>>> import numpy as np
>>> from numpy import linalg as LA
>>> np.set_printoptions(precision=2, suppress=True, linewidth=100)
>>> def rd(a):
...     return np.round(a, 2) + 0
... 
>>> W0 = np.load("m.npy")
>>> W0
array([[-9, -5,  8,  4,  9],
       [-5, -9, -5,  8,  4],
       [ 8, -5, -9, -5,  8],
       [ 4,  8, -5, -9, -5],
       [ 9,  4,  8, -5, -9]])
>>> vec = np.array([-7, -8, -3, 2, -5])
>>> W0 @ np.eye(5)[4]
array([ 9.,  4.,  8., -5., -9.])
>>> W0 * vec
array([[ 63,  40, -24,   8, -45],
       [ 35,  72,  15,  16, -20],
       [-56,  40,  27, -10, -40],
       [-28, -64,  15, -18,  25],
       [-63, -32, -24, -10,  45]])
>>> np.einsum("ij,j->i", W0, vec)
array([ 42, 118, -39, -70, -84])
>>> evals, V = LA.eigh(W0)
>>> vec = np.array([-2, 0, -1, -2, 1])
>>> vec @ W0 @ vec / (vec @ vec), rd(evals[0]), rd(evals[-1])
(np.float64(-7.8), np.float64(-26.51), np.float64(9.99))
>>> (np.sign(V[:, -1].round(6)) == np.sign(V[0, -1].round(6))).astype(int)
array([1, 0, 1, 0, 1])
>>> vec @ W0 @ vec
np.int64(-78)
>>> rd(V * np.abs(evals) @ V.T)
array([[13.82,  2.  , -2.36, -7.  , -4.18],
       [ 2.  , 10.87,  1.48, -6.13, -7.  ],
       [-2.36,  1.48, 15.6 ,  1.48, -2.36],
       [-7.  , -6.13,  1.48, 10.87,  2.  ],
       [-4.18, -7.  , -2.36,  2.  , 13.82]])
>>> data = np.load("sample7.npy")
>>> data
array([[-1.2 ,  3.83,  1.57,  0.78, -2.7 , -1.86,  1.02, -0.46,  1.56, -1.52, -0.98],
       [-0.5 ,  1.85,  0.4 , -2.29, -1.86, -2.72,  0.02,  1.24,  1.67, -0.29, -1.54],
       [ 0.79,  3.8 ,  1.45, -0.1 , -2.14, -0.47,  1.69, -0.52, -0.02,  0.08, -0.98],
       [ 1.33,  0.63, -1.81,  1.4 ,  1.72,  0.11, -1.65,  1.24, -0.62, -0.67,  0.31],
       [ 1.69,  3.2 ,  1.97,  3.04, -1.41, -2.24,  0.23, -1.68, -0.56, -1.05, -2.59],
       [-0.2 ,  2.04, -1.4 , -0.21, -1.97, -0.1 ,  0.23,  2.8 ,  0.3 , -0.44,  0.87],
       [ 2.32,  0.66,  0.34,  2.19,  1.98,  0.68, -2.06,  0.83, -0.19, -0.28, -2.46]])
>>> rng = np.random.default_rng(763)
>>> B = data + rng.integers(-2, 3, (7, 2)) @ rng.integers(-2, 3, (2, 11))
>>> rd(B)
array([[-1.2 , 11.83,  1.57,  0.78,  3.3 ,  4.14, -2.98, -2.46, -0.44,  0.48, -8.98],
       [-1.5 , -0.15, -0.6 , -1.29, -3.86, -4.72,  0.02,  2.24,  3.67, -0.29,  0.46],
       [ 2.79,  3.8 ,  3.45, -2.1 , -1.14,  0.53,  3.69, -1.52, -3.02, -0.92, -0.98],
       [-0.67, -3.37, -3.81,  3.4 , -2.28, -3.89, -1.65,  3.24,  3.38, -0.67,  4.31],
       [ 0.69, -2.8 ,  0.97,  4.04, -6.41, -7.24,  2.23,  0.32,  2.44, -2.05,  3.41],
       [ 1.8 , -1.96,  0.6 , -2.21, -3.97, -2.1 ,  4.23,  2.8 , -1.7 , -2.44,  4.87],
       [ 0.32,  0.66, -1.66,  4.19,  0.98, -0.32, -4.06,  1.83,  2.81,  0.72, -2.46]])
>>> LA.matrix_rank(B - data, tol=1e-8)
np.int64(2)
>>> rd(LA.svd(B - data, compute_uv=False))
array([22.47, 10.96,  0.  ,  0.  ,  0.  ,  0.  ,  0.  ])
>>> mat = np.load("block11.npy")
>>> rd(mat)
array([[0.33, 0.  , 0.  , 0.  , 0.  , 0.33, 0.33, 0.  ],
       [0.  , 1.  , 0.  , 0.  , 0.  , 0.  , 0.  , 0.  ],
       [0.  , 0.  , 0.5 , 0.  , 0.  , 0.25, 0.  , 0.25],
       [0.  , 0.  , 0.33, 0.33, 0.  , 0.  , 0.  , 0.33],
       [0.33, 0.  , 0.  , 0.33, 0.33, 0.  , 0.  , 0.  ],
       [0.33, 0.  , 0.  , 0.33, 0.  , 0.33, 0.  , 0.  ],
       [0.  , 0.  , 0.33, 0.  , 0.33, 0.  , 0.33, 0.  ],
       [0.  , 0.25, 0.  , 0.  , 0.  , 0.25, 0.  , 0.5 ]])
>>> rd(np.trace(mat))
np.float64(3.67)
>>> assert mat == mat.T
Traceback (most recent call last):
  File "<python-input-26>", line 1, in <module>
    assert mat == mat.T
           ^^^^^^^^^^^^
ValueError: The truth value of an array with more than one element is ambiguous. Use a.any() or a.all()
>>> print(rd(np.sort(np.abs(LA.eigvals(mat)))))
[0.29 0.29 0.33 0.33 0.42 0.42 0.95 1.  ]
